$ python -q
>>> import numpy as np
>>> np.set_printoptions(suppress=True, linewidth=120)
>>> def tidy(a):
...     return np.round(a, 2) + 0
... 
>>> f = np.array([4, 3, 2, 0, 1, 0, 5, 5, 1, 3, 5, 1])
>>> rng = np.random.default_rng(572)
>>> K = np.outer(rng.normal(size=14), f) + 0.1 * rng.normal(size=(14, 12))
>>> print(tidy(K))
[[ 6.89  5.19  3.57  0.05  1.71 -0.07  8.67  8.55  1.67  5.23  8.61  1.83]
 [ 5.27  3.97  2.56 -0.08  1.34  0.19  6.48  6.44  1.21  3.85  6.57  1.3 ]
 [-0.92 -0.71 -0.57  0.03 -0.34  0.08 -1.21 -1.21 -0.19 -0.75 -1.27 -0.27]
 [-3.77 -2.72 -1.92 -0.05 -0.9  -0.08 -4.85 -4.61 -1.07 -2.75 -4.71 -0.99]
 [ 2.25  1.7   1.17  0.14  0.48 -0.05  2.86  2.94  0.6   1.63  2.68  0.58]
 [-0.16  0.05 -0.15 -0.07  0.14  0.03 -0.04 -0.26  0.09  0.05 -0.03  0.02]
 [-4.08 -3.17 -2.32  0.09 -1.09  0.06 -5.05 -5.06 -1.01 -2.96 -5.29 -0.79]
 [-0.79 -0.5  -0.48 -0.03 -0.28 -0.01 -0.87 -0.82 -0.08 -0.62 -0.9  -0.14]
 [-0.18 -0.01 -0.01  0.02 -0.05 -0.1  -0.2  -0.19 -0.14 -0.31 -0.2   0.02]
 [-4.39 -3.11 -2.18 -0.07 -1.01 -0.07 -5.41 -5.53 -1.05 -3.26 -5.27 -1.07]
 [ 3.71  2.59  1.89 -0.04  0.81  0.13  4.59  4.76  0.8   2.74  4.57  0.93]
 [-3.24 -2.45 -1.7   0.01 -0.9   0.03 -3.97 -4.08 -0.78 -2.58 -3.99 -0.86]
 [ 0.81  0.67  0.39  0.03  0.11  0.01  0.98  0.84  0.19  0.55  0.98  0.34]
 [ 3.82  3.08  1.93  0.05  0.9   0.03  4.75  4.93  0.97  2.86  4.81  1.  ]]
>>> q, R = np.linalg.qr(K)
>>> print(q.shape, R.shape)
(14, 12) (12, 12)
>>> print(tidy(abs(R[0, 0])), tidy(np.linalg.norm(K[:, 0])))
13.09 13.09
>>> print(np.trace(q @ q.T))
12.0
>>> print(tidy(np.abs(np.diag(R))))
[13.09  0.44  0.33  0.23  0.24  0.12  0.28  0.37  0.18  0.21  0.08  0.14]
>>> print(np.allclose(R.T @ R, K.T @ K))
True
>>> Uu, s, vt = np.linalg.svd(K)
>>> print(np.argmax(s[:-1] / (s[1:] + 1e-6)) + 1)
1
>>> print(tidy(s))
[35.19  0.56  0.45  0.4   0.35  0.33  0.27  0.18  0.14  0.08  0.06  0.04]
>>> M2 = Uu[:, :1] @ np.diag(s[:1]) @ vt[:1]
>>> print(tidy(np.abs(K - M2).max()))
0.24
>>> print(tidy(np.linalg.norm(K - M2, 2)), tidy(s[1]))
0.56 0.56
>>> print(np.linalg.matrix_rank(K, rtol=0.05))
1
